% ipython --no-banner

In [1]: import numpy as np

In [2]: from numpy import linalg as LA

In [3]: np.set_printoptions(precision=3, suppress=True, linewidth=160)

In [4]: def rd(a):
   ...:     return np.round(a, 3) + 0
   ...: 

In [5]: W0 = np.load("sample3.npy")

In [6]: print(W0)
[[2 0 0 0 0 0 0 0]
 [1 2 0 0 0 0 0 0]
 [2 2 1 0 0 0 0 0]
 [2 0 1 2 0 0 0 0]
 [2 1 2 1 2 0 0 0]
 [0 1 0 0 0 2 0 0]
 [2 0 1 2 0 2 0 0]
 [0 1 2 0 2 2 0 1]]

In [7]: print([round(float(x), 3) for x in LA.svd(W0, compute_uv=False)[:3]])
[6.486, 3.634, 3.018]

In [8]: print(rd(LA.norm(W0, 2) / LA.norm(W0)))
0.759

In [9]: print(np.argsort(-LA.norm(W0, axis=0).round(6), kind="stable")[:3])
[0 5 1]

In [10]: print(LA.cond(W0) > 100)
True

In [11]: other = np.array([[2, 2], [3, 2]])

In [12]: J = np.kron(np.eye(2, dtype=int), other)

In [13]: print(J)
[[2 2 0 0]
 [3 2 0 0]
 [0 0 2 2]
 [0 0 3 2]]

In [14]: print(LA.cond(J) > 100)
False

In [15]: print(np.argsort(-LA.norm(J, axis=0).round(6), kind="stable")[:3])
[0 2 1]

In [16]: print(rd(np.abs(LA.svd(J)[2][-1])))
[0.    0.    0.615 0.788]

In [17]: rng = np.random.default_rng(49348)

In [18]: lab = rng.permutation(4)

In [19]: print(lab)
[2 0 3 1]

In [20]: other = J[lab][:, lab]

In [21]: print(np.allclose(other, J))
False
